% ipython --no-banner

In [1]: import numpy as np

In [2]: np.set_printoptions(precision=1, suppress=True, linewidth=160, legacy="1.25")

In [3]: K = np.load("arr.npy")

In [4]: print(K)
[[ 345   87  183 -110  -29   69   16   21 -160   27  -81   54  -68 -274]
 [  87  141   51  -17  -56   21  102   20 -114   85  -56   50   53 -125]
 [ 183   51  366  108   74   39  -65  120  -78 -199  -80   21  107 -166]
 [-110  -17  108  234  129   74   11   77   29  -98   36  -80  182  -35]
 [ -29  -56   74  129  318   69  -38  -21   60 -123   84  -65  107  -19]
 [  69   21   39   74   69  220   82   38 -123   11   23  117  115  -46]
 [  16  102  -65   11  -38   82  223  -81 -120  167   26   16  145  -74]
 [  21   20  120   77  -21   38  -81  265 -175 -102    7   34  -20   60]
 [-160 -114  -78   29   60 -123 -120 -175  478   26  -86  -82    9  -23]
 [  27   85 -199  -98 -123   11  167 -102   26  341   21   11   30 -136]
 [ -81  -56  -80   36   84   23   26    7  -86   21  284  -25   75   80]
 [  54   50   21  -80  -65  117   16   34  -82   11  -25  333   79  161]
 [ -68   53  107  182  107  115  145  -20    9   30   75   79  370   -8]
 [-274 -125 -166  -35  -19  -46  -74   60  -23 -136   80  161   -8  594]]

In [5]: print(round(float(np.linalg.norm(K, 1)), 1), round(float(np.linalg.norm(K, np.inf)), 1))
1801.0 1801.0

In [6]: print(round(float(np.linalg.norm(K, 2)), 1))
1012.5

In [7]: feats = np.loadtxt("layer13.csv", delimiter=",")

In [8]: print(feats)
[[2. 1. 0. 0. 0. 0. 0. 0.]
 [0. 2. 1. 0. 0. 0. 0. 0.]
 [0. 0. 2. 1. 0. 0. 0. 0.]
 [0. 0. 0. 2. 1. 0. 0. 0.]
 [0. 0. 0. 0. 2. 1. 0. 0.]
 [0. 0. 0. 0. 0. 2. 1. 0.]
 [0. 0. 0. 0. 0. 0. 2. 1.]
 [0. 0. 0. 0. 0. 0. 0. 2.]]

In [9]: x = np.array([-2, -2, -2, -1, 2, 2, 0, -1])

In [10]: h1 = np.maximum(feats @ x, 0)

In [11]: print(feats * (h1 > 1e-9)[:, None])
[[0. 0. 0. 0. 0. 0. 0. 0.]
 [0. 0. 0. 0. 0. 0. 0. 0.]
 [0. 0. 0. 0. 0. 0. 0. 0.]
 [0. 0. 0. 0. 0. 0. 0. 0.]
 [0. 0. 0. 0. 2. 1. 0. 0.]
 [0. 0. 0. 0. 0. 2. 1. 0.]
 [0. 0. 0. 0. 0. 0. 0. 0.]
 [0. 0. 0. 0. 0. 0. 0. 0.]]

In [12]: print(np.tanh(feats @ x))
[-1.  -1.  -1.   0.   1.   1.  -0.8 -1. ]

In [13]: print(np.maximum(feats @ (3 * x), 0))
[ 0.  0.  0.  0. 18. 12.  0.  0.]

In [14]: arr = np.array([[1, 4, 0, 0], [4, 4, 0, 0], [0, 0, 1, 4], [0, 0, 4, 4]])

In [15]: print(arr)
[[1 4 0 0]
 [4 4 0 0]
 [0 0 1 4]
 [0 0 4 4]]

In [16]: rng = np.random.default_rng(88)

In [17]: idx = rng.permutation(4)

In [18]: print(idx)
[1 2 3 0]

In [19]: M2 = arr[idx][:, idx]

In [20]: print(M2)
[[4 0 0 4]
 [0 1 4 0]
 [0 4 4 0]
 [4 0 0 1]]

In [21]: print(round(float(np.linalg.det(M2)), 1), round(np.linalg.det(arr[idx]), 1))
144.0 -144.0

In [22]: O = arr.astype(float).copy()

In [23]: for j in range(4):
    ...:     O[:, j] -= O[:, :j] @ (O[:, :j].T @ O[:, j])
    ...:     O[:, j] /= np.linalg.norm(O[:, j])
    ...: 

In [24]: print(np.round(O.T @ arr, 1) + 0)
[[4.1 4.9 0.  0. ]
 [0.  2.9 0.  0. ]
 [0.  0.  4.1 4.9]
 [0.  0.  0.  2.9]]

In [25]: print(O)
[[ 0.2  1.   0.   0. ]
 [ 1.  -0.2  0.   0. ]
 [ 0.   0.   0.2  1. ]
 [ 0.   0.   1.  -0.2]]

In [26]: print(np.round(O.T @ O, 1) + 0)
[[1. 0. 0. 0.]
 [0. 1. 0. 0.]
 [0. 0. 1. 0.]
 [0. 0. 0. 1.]]

In [27]: evals, evecs = np.linalg.eigh(arr)

In [28]: x = np.array([-3, -3, 1, -2])

In [29]: print(evecs * np.maximum(evals, 0) @ evecs.T)
[[2.2 3.2 0.  0. ]
 [3.2 4.6 0.  0. ]
 [0.  0.  2.2 3.2]
 [0.  0.  3.2 4.6]]

In [30]: print(np.linalg.eigvalsh(arr[1:, 1:]))
[-1.8  4.   6.8]

In [31]: E = np.load("m.npy")

In [32]: print(E)
[[-3.  -3.5 -3.1  0.6  1.   1.9  3.1  3.2]
 [-3.  -3.4 -3.1  1.3  1.3  2.3  2.8  2.7]
 [-3.2 -2.8 -2.8  1.   0.8  2.1  3.1  3.9]
 [-2.5 -2.8 -2.5  0.7  0.9  2.   2.8  2.8]
 [ 1.  -1.4  3.1  1.2 -2.2 -0.4  2.7  0.1]
 [ 1.3 -0.9  3.2  1.3 -2.1  0.3  2.9 -0.4]
 [ 0.8 -0.8  2.9  1.  -2.2 -0.5  2.8 -0.4]
 [ 1.1 -0.7  3.1  1.  -2.  -0.7  3.  -0.2]
 [-1.8  3.3  0.6 -2.1 -0.2  1.  -0.2 -0.8]
 [-2.4  2.9  0.5 -2.1 -0.1  1.2  0.1 -0.7]
 [-2.2  2.4  1.2 -1.8 -0.2  0.1  0.  -1.8]
 [-1.7  3.   1.1 -1.7  0.3  0.8  0.6 -1.1]]

In [33]: evals, evecs = np.linalg.eig(arr)

In [34]: print(np.round(arr @ evecs[:, 0] - evals[0] * evecs[:, 0], 1) + 0)
[0. 0. 0. 0.]

In [35]: print(evals)
[-1.8  6.8 -1.8  6.8]

In [36]: print(np.round(np.prod(evals), 1))
144.0

In [37]: print(np.sort(np.linalg.eigvals(arr @ arr)))
[ 3.1  3.1 45.9 45.9]

In [38]: blk = np.stack([E, -1 * E, E[::-1]])

In [39]: print(np.linalg.matrix_rank(blk))
[8 8 8]

In [40]: print(np.linalg.matrix_rank(blk.reshape(3, -1)))
2

In [41]: print(np.linalg.norm(blk, axis=(1, 2)))
[19.7 19.7 19.7]

In [42]: P = E @ np.linalg.solve(E.T @ E, E.T)

In [43]: print(np.diag(P))
[0.7 0.7 0.9 0.3 0.7 0.7 0.6 0.6 0.6 0.4 0.8 0.9]

In [44]: print(P @ E[:, 5])
[ 1.9  2.3  2.1  2.  -0.4  0.3 -0.5 -0.7  1.   1.2  0.1  0.8]

In [45]: print(np.round(np.linalg.eigvalsh(P), 1) + 0)
[0. 0. 0. 0. 1. 1. 1. 1. 1. 1. 1. 1.]

In [46]: M2 = E + rng.integers(-2, 3, (12, 3)) @ rng.integers(-2, 3, (3, 8))

In [47]: print(M2)
[[-4.  -3.5 -6.1 -4.4  3.   2.9  0.1  0.2]
 [-3.  -5.4 -7.1 -2.7  7.3  5.3 -2.2  0.7]
 [-0.2 -4.8 -3.8  4.   6.8  4.1  1.1  6.9]
 [-9.5 -8.8  0.5  1.7 -3.1  6.   2.8 -0.2]
 [ 4.   0.6  4.1  4.2 -2.2 -2.4  4.7  3.1]
 [-6.7 -8.9  5.2  1.3 -4.1  6.3  0.9 -4.4]
 [-2.2 -0.8  5.9  2.  -8.2 -1.5  5.8 -1.4]
 [ 6.1  3.3  2.1  2.   0.  -3.7  4.   2.8]
 [-2.8  7.3 -0.4 -7.1 -4.2 -2.   0.8 -3.8]
 [-1.4 -1.1  1.5  2.9  3.9  4.2 -0.9  2.3]
 [-8.2 -5.6  3.2  0.2 -0.2  6.1 -2.  -3.8]
 [ 2.3  7.  -2.9 -5.7  4.3 -1.2 -1.4 -1.1]]

In [48]: print(np.round(np.linalg.svd(M2 - E, compute_uv=False), 1) + 0)
[24.8 17.2 15.1  0.   0.   0.   0.   0. ]

In [49]: print(np.linalg.matrix_rank(M2 - E, tol=1e-8))
3

In [50]: print(np.abs(M2 - E).sum(axis=1))
[18. 26. 22. 28. 16. 32. 18. 20. 22. 22. 28. 24.]

In [51]: M = np.loadtxt("out8.csv", delimiter=",")

In [52]: print(M)
[[-3.8  0.3 -1.6]
 [ 0.8 -0.9  0.5]
 [-2.6  3.3 -2.1]
 [-4.7  2.  -2.2]
 [ 4.6 -3.8  3.1]
 [ 2.  -0.6  1. ]
 [-2.3  4.3 -2.3]
 [-3.7  3.1 -2.4]
 [ 0.3  2.  -0.3]
 [-3.5  4.1 -2.8]
 [ 0.7 -3.7  1.5]
 [-5.7  2.8 -3. ]
 [-0.8  2.8 -1.2]
 [-5.  -1.  -1.4]
 [-1.5  2.5 -1.3]
 [-0.5 -4.   1.4]
 [ 1.4  4.  -0.8]
 [ 0.6 -3.9  1.6]
 [ 5.7 -0.9  2.5]
 [ 4.7 -0.9  2.2]
 [-6.  -0.3 -2.3]
 [ 4.1  1.8  1. ]
 [-5.1 -1.1 -1.4]
 [-1.8  2.7 -1.3]
 [ 1.5 -4.6  2.1]
 [-4.1 -0.9 -1.1]
 [ 9.6 -2.9  4.5]
 [-0.5  3.9 -1.3]
 [ 6.4 -3.5  3.6]
 [-1.5  4.6 -1.9]
 [ 1.8 -1.6  1.3]
 [ 4.6 -4.1  3. ]
 [-2.7  2.4 -1.8]
 [-6.6  3.6 -3.7]
 [ 4.4 -3.   2.6]
 [ 0.4 -4.8  1.7]
 [ 5.7 -2.   2.7]
 [ 4.   0.8  1.1]
 [-6.8  0.6 -2.6]
 [-4.4  4.1 -3.1]
 [-1.2 -2.4  0.4]
 [ 0.3  4.  -1.2]]

In [53]: cen = M - M.mean(axis=0)

In [54]: evecs = np.linalg.svd(cen)[2][:2]

In [55]: M2 = cen - cen @ evecs.T @ evecs

In [56]: print(np.round(np.cov(cen @ evecs.T, rowvar=False), 1) + 0)
[[24.1  0. ]
 [ 0.   5.7]]

In [57]: print(M.sum(axis=1))
[-5.1  0.4 -1.4 -4.9  3.9  2.4 -0.3 -3.   2.  -2.2 -1.5 -5.9  0.8 -7.4 -0.3 -3.1  4.6 -1.7  7.3  6.  -8.6  6.9 -7.6 -0.4 -1.  -6.1 11.2  2.1  6.5  1.2  1.5
  3.5 -2.1 -6.7  4.  -2.7  6.4  5.9 -8.8 -3.4 -3.2  3.1]

In [58]: print(M.sum(axis=0))
[-11.2   8.8  -5.3]

In [59]: print(np.abs(M).max())
9.6

In [60]: print(np.unravel_index(np.abs(M).argmax(), M.shape))
(26, 0)

In [61]: print(np.diff(M, axis=0))
[[  4.6  -1.2   2.1]
 [ -3.4   4.2  -2.6]
 [ -2.1  -1.3  -0.1]
 [  9.3  -5.8   5.3]
 [ -2.6   3.2  -2.1]
 [ -4.3   4.9  -3.3]
 [ -1.4  -1.2  -0.1]
 [  4.   -1.1   2.1]
 [ -3.8   2.1  -2.5]
 [  4.2  -7.8   4.3]
 [ -6.4   6.5  -4.5]
 [  4.9   0.    1.8]
 [ -4.2  -3.8  -0.2]
 [  3.5   3.5   0.1]
 [  1.   -6.5   2.7]
 [  1.9   8.   -2.2]
 [ -0.8  -7.9   2.4]
 [  5.1   3.    0.9]
 [ -1.    0.   -0.3]
 [-10.7   0.6  -4.5]
 [ 10.1   2.1   3.3]
 [ -9.2  -2.9  -2.4]
 [  3.3   3.8   0.1]
 [  3.3  -7.3   3.4]
 [ -5.6   3.7  -3.2]
 [ 13.7  -2.    5.6]
 [-10.1   6.8  -5.8]
 [  6.9  -7.4   4.9]
 [ -7.9   8.1  -5.5]
 [  3.3  -6.2   3.2]
 [  2.8  -2.5   1.7]
 [ -7.3   6.5  -4.8]
 [ -3.9   1.2  -1.9]
 [ 11.   -6.6   6.3]
 [ -4.   -1.8  -0.9]
 [  5.3   2.8   1. ]
 [ -1.7   2.8  -1.6]
 [-10.8  -0.2  -3.7]
 [  2.4   3.5  -0.5]
 [  3.2  -6.5   3.5]
 [  1.5   6.4  -1.6]]

In [62]: M[:, 3]
---------------------------------------------------------------------------
IndexError                                Traceback (most recent call last)
Cell In[62], line 1
----> 1 M[:, 3]

IndexError: index 3 is out of bounds for axis 1 with size 3

In [63]: print(np.linalg.svd(M, compute_uv=False))
[31.5 15.3  0.7]

In [64]: print(round(float(np.linalg.norm(M)), 1))
35.0

In [65]: U, sigma, VT = np.linalg.svd(M)

In [66]: print(np.argmax(sigma[:-1] / (sigma[1:] + 1e-6)) + 1)
2

In [67]: M2 = U[:, :2] @ np.diag(sigma[:2]) @ VT[:2]

In [68]: print(M2)
[[-3.8  0.3 -1.5]
 [ 0.8 -0.9  0.6]
 [-2.6  3.3 -2.1]
 [-4.6  1.9 -2.4]
 [ 4.6 -3.8  3. ]
 [ 2.  -0.6  1. ]
 [-2.3  4.3 -2.3]
 [-3.7  3.1 -2.4]
 [ 0.4  1.9 -0.5]
 [-3.5  4.1 -2.7]
 [ 0.7 -3.7  1.5]
 [-5.7  2.8 -3. ]
 [-0.8  2.8 -1.2]
 [-5.  -1.  -1.5]
 [-1.5  2.5 -1.4]
 [-0.4 -4.1  1.2]
 [ 1.4  4.  -0.8]
 [ 0.6 -3.9  1.5]
 [ 5.7 -0.9  2.4]
 [ 4.7 -0.9  2.1]
 [-6.1 -0.3 -2.2]
 [ 4.1  1.8  0.9]
 [-5.1 -1.1 -1.5]
 [-1.7  2.6 -1.5]
 [ 1.5 -4.6  2.1]
 [-4.1 -0.9 -1.2]
 [ 9.6 -2.9  4.5]
 [-0.4  3.9 -1.4]
 [ 6.4 -3.5  3.5]
 [-1.4  4.6 -2. ]
 [ 1.8 -1.6  1.2]
 [ 4.6 -4.1  3.1]
 [-2.7  2.4 -1.8]
 [-6.6  3.6 -3.7]
 [ 4.4 -3.   2.6]
 [ 0.4 -4.8  1.7]
 [ 5.7 -2.   2.8]
 [ 4.   0.8  1.2]
 [-6.8  0.6 -2.7]
 [-4.4  4.1 -3. ]
 [-1.2 -2.4  0.4]
 [ 0.3  4.  -1.2]]

In [69]: print(round(np.linalg.norm(M - M2) / np.linalg.norm(M), 1))
0.0
